>>> import numpy as np
>>> np.set_printoptions(precision=1, suppress=True, linewidth=200, floatmode="fixed")
>>> data = np.load("run8.npy")
>>> print(data)
[[ 0.3  2.0  0.0 -1.0 -2.0 -3.0 -2.0  3.0 -1.0]
 [-2.0  0.3 -1.0 -2.0  2.0 -1.0  2.0 -2.0  0.0]
 [ 1.0  0.0 -1.7  3.0 -3.0  0.0  3.0  1.0 -1.0]
 [ 1.0  3.0  3.0  2.3 -3.0 -3.0 -2.0 -3.0  1.0]
 [-2.0 -3.0  3.0  0.0  0.3  0.0  0.0  1.0  3.0]
 [-1.0  1.0 -1.0  3.0  1.0  1.3  0.0  3.0  2.0]
 [ 0.0 -2.0  0.0 -2.0  1.0 -2.0 -0.7  3.0 -1.0]
 [ 2.0  0.0 -3.0  2.0 -2.0 -2.0 -2.0 -0.7  1.0]
 [ 0.0  2.0  0.0 -1.0 -2.0 -3.0 -2.0  3.0 -0.7]]
>>> vec = np.array([-8, -9, 1, -4, 1, 5, 8, -1, -8])
>>> data @ np.ones(9)
array([-3.7, -3.7,  2.3, -0.7,  2.3,  9.3, -3.7, -4.7, -3.7])
>>> print(data @ (2 * vec))
[ -88.8   70.6   12.6 -160.4   42.6  -51.0   32.8 -124.6  -88.8]
>>> data * vec
array([[ -2.4, -18.0,   0.0,   4.0,  -2.0, -15.0, -16.0,  -3.0,   8.0],
       [ 16.0,  -2.7,  -1.0,   8.0,   2.0,  -5.0,  16.0,   2.0,  -0.0],
       [ -8.0,  -0.0,  -1.7, -12.0,  -3.0,   0.0,  24.0,  -1.0,   8.0],
       [ -8.0, -27.0,   3.0,  -9.2,  -3.0, -15.0, -16.0,   3.0,  -8.0],
       [ 16.0,  27.0,   3.0,  -0.0,   0.3,   0.0,   0.0,  -1.0, -24.0],
       [  8.0,  -9.0,  -1.0, -12.0,   1.0,   6.5,   0.0,  -3.0, -16.0],
       [ -0.0,  18.0,   0.0,   8.0,   1.0, -10.0,  -5.6,  -3.0,   8.0],
       [-16.0,  -0.0,  -3.0,  -8.0,  -2.0, -10.0, -16.0,   0.7,  -8.0],
       [ -0.0, -18.0,   0.0,   4.0,  -2.0, -15.0, -16.0,  -3.0,   5.6]])
>>> np.sign((data @ vec).round(6))
array([-1.0,  1.0,  1.0, -1.0,  1.0, -1.0,  1.0, -1.0, -1.0])
>>> (data @ vec).argmax()
np.int64(1)
>>> U, sigma, vt = np.linalg.svd(data)
>>> np.argmax(sigma[:-1] / (sigma[1:] + 1e-6)) + 1
np.int64(8)
>>> out = U[:, :8] @ np.diag(sigma[:8]) @ vt[:8]
>>> out.round(1) + 0
array([[ 0.3,  2.0,  0.0, -1.0, -2.0, -3.0, -2.0,  3.0, -1.0],
       [-2.0,  0.3, -1.0, -2.0,  2.0, -1.0,  2.0, -2.0,  0.0],
       [ 1.0,  0.0, -1.7,  3.0, -3.0,  0.0,  3.0,  1.0, -1.0],
       [ 1.0,  3.0,  3.0,  2.3, -3.0, -3.0, -2.0, -3.0,  1.0],
       [-2.0, -3.0,  3.0,  0.0,  0.3,  0.0,  0.0,  1.0,  3.0],
       [-1.0,  1.0, -1.0,  3.0,  1.0,  1.3,  0.0,  3.0,  2.0],
       [ 0.0, -2.0,  0.0, -2.0,  1.0, -2.0, -0.7,  3.0, -1.0],
       [ 2.0,  0.0, -3.0,  2.0, -2.0, -2.0, -2.0, -0.7,  1.0],
       [ 0.0,  2.0,  0.0, -1.0, -2.0, -3.0, -2.0,  3.0, -0.7]])
>>> np.round(np.linalg.norm(data - out, 2), 1), round(float(sigma[8]), 1)
(np.float64(0.0), 0.0)
>>> print(round(float(np.abs(data - out).max()), 1))
0.0
